$ ipython --no-banner

In [1]: import numpy as np

In [2]: import numpy.linalg as la

In [3]: np.set_printoptions(precision=1, suppress=True, linewidth=100)

In [4]: J = np.loadtxt("arr.csv", delimiter=",")

In [5]: J.round(1) + 0
Out[5]: 
array([[-0.4, -0.1, -1.6, -2.9, -2.9,  0.5,  1.1],
       [ 1.1,  1.1,  0.1,  0.6, -0.9, -0.7,  0.5],
       [ 7.1,  7.3,  5. ,  3.7,  3.9,  5.4,  6.5],
       [-3.6, -3.6, -0.3,  1.8, -1.3, -7.2, -4.2],
       [ 0.7,  0.9,  0.6,  0.4, -0.6, -0.6,  0.6],
       [ 6.7,  6.1,  4.1,  5.1,  3.7,  3.1,  5.3],
       [ 3.4,  2.3,  1.3,  3.5,  1.5, -0.3,  3.1],
       [ 3. ,  3.5,  4.9,  5.9,  3.3, -1.7, -0.1],
       [-2.5, -0.5, -1. , -3.3, -4.1, -1.8, -4.2],
       [ 3.6,  2.3,  4.2,  9.6,  4.5, -5. , -0.2],
       [-0.4,  0.7,  1. ,  1.4, -1.1, -3.1, -3.3],
       [ 0.7,  2.8,  1.5, -1. , -1.6,  0.7, -1.7],
       [ 6. ,  3.4,  6.4, 11.2,  8.1, -1.9,  6.7],
       [ 2.6,  2.1,  2.6,  2.7,  2.1,  0.6,  4. ],
       [-1.7, -0.5, -0.7, -2.3, -2.9, -1.3, -1.9],
       [ 0.7,  2.7,  2.8, -0.8, -0.2,  1.5,  0.1],
       [ 3.9,  2.7,  1.3,  5.6,  1.5, -2.2,  0.8],
       [ 2.9,  2.2,  3.5,  3.7,  3.2,  0.4,  4.6],
       [ 2. ,  3.5,  4.2,  3.6,  1.8, -1. , -1.3],
       [-0.5, -0.8,  0.7,  0. ,  0. , -1. ,  2.3],
       [11.2,  9.5,  6.3,  8.3,  7. ,  6.1, 10. ],
       [ 1.8,  0. ,  0.1,  2.4,  0.8, -1.2,  3.8],
       [ 0.5,  2.1,  1.2, -1.8, -1.4,  1.5,  0.2],
       [ 2.1,  2. ,  4.7,  5.1,  3.8, -1.4,  2.3],
       [ 8.8,  9.1,  6.8,  7.3,  5.5,  4.2,  4.9],
       [ 0.6,  0.4,  0.4,  1.1, -0.4, -1.5,  0.7],
       [ 1.2,  3.5,  1.1, -3. , -2.2,  3.1, -0.2],
       [ 1.2, -0.2,  0.2, -0.1,  0.6,  1.1,  6.2],
       [-3.1, -3.9,  0.6,  3.2,  0.4, -7.2, -2. ],
       [-0.1, -0.8, -0.3,  1.4, -0.6, -2.8,  0.4],
       [-6.6, -5.9, -1.8, -1.2, -3.5, -8.1, -6. ],
       [ 4.3,  4.9,  3.5,  2.7,  2. ,  2.4,  2.8],
       [ 7.8,  7.9,  2.4,  1.9,  1.2,  6.1,  5.2],
       [ 3.3,  5.7,  1.4, -4.2, -2. ,  6.8,  2.6],
       [ 2. ,  0.9,  1.3,  1.9,  1.4,  0.2,  4.6],
       [ 4.9,  4.1,  2.6,  3.5,  2.5,  2.1,  5. ],
       [-1.1, -1.2, -0.1,  0. , -1.1, -2.3,  0.1],
       [ 5.5,  4. ,  3.3,  5.7,  3.7,  1. ,  5.3],
       [ 4.4,  4.1,  4.3,  6.6,  3.6, -1.1,  1.5],
       [ 4.7,  6.2,  4.7,  3.1,  2.2,  2.5,  1. ]])

In [6]: C = J[[15, 4]].astype(float)

In [7]: for _ in range(4):
   ...:     idx = la.norm(J[:, None] - C, axis=-1).argmin(axis=1)
   ...:     C = np.array([J[idx == j].mean(axis=0) for j in range(2)])
   ...: 

In [8]: idx
Out[8]: 
array([1, 1, 0, 1, 1, 0, 0, 0, 1, 0, 1, 1, 0, 0, 1, 1, 0, 0, 0, 1, 0, 1, 1, 0, 0, 1, 1, 1, 1, 1, 1,
       0, 0, 1, 1, 0, 1, 0, 0, 0])

In [9]: np.bincount(idx)
Out[9]: array([19, 21])

In [10]: np.abs(C[1] - C[0]).argmax()
Out[10]: np.int64(3)
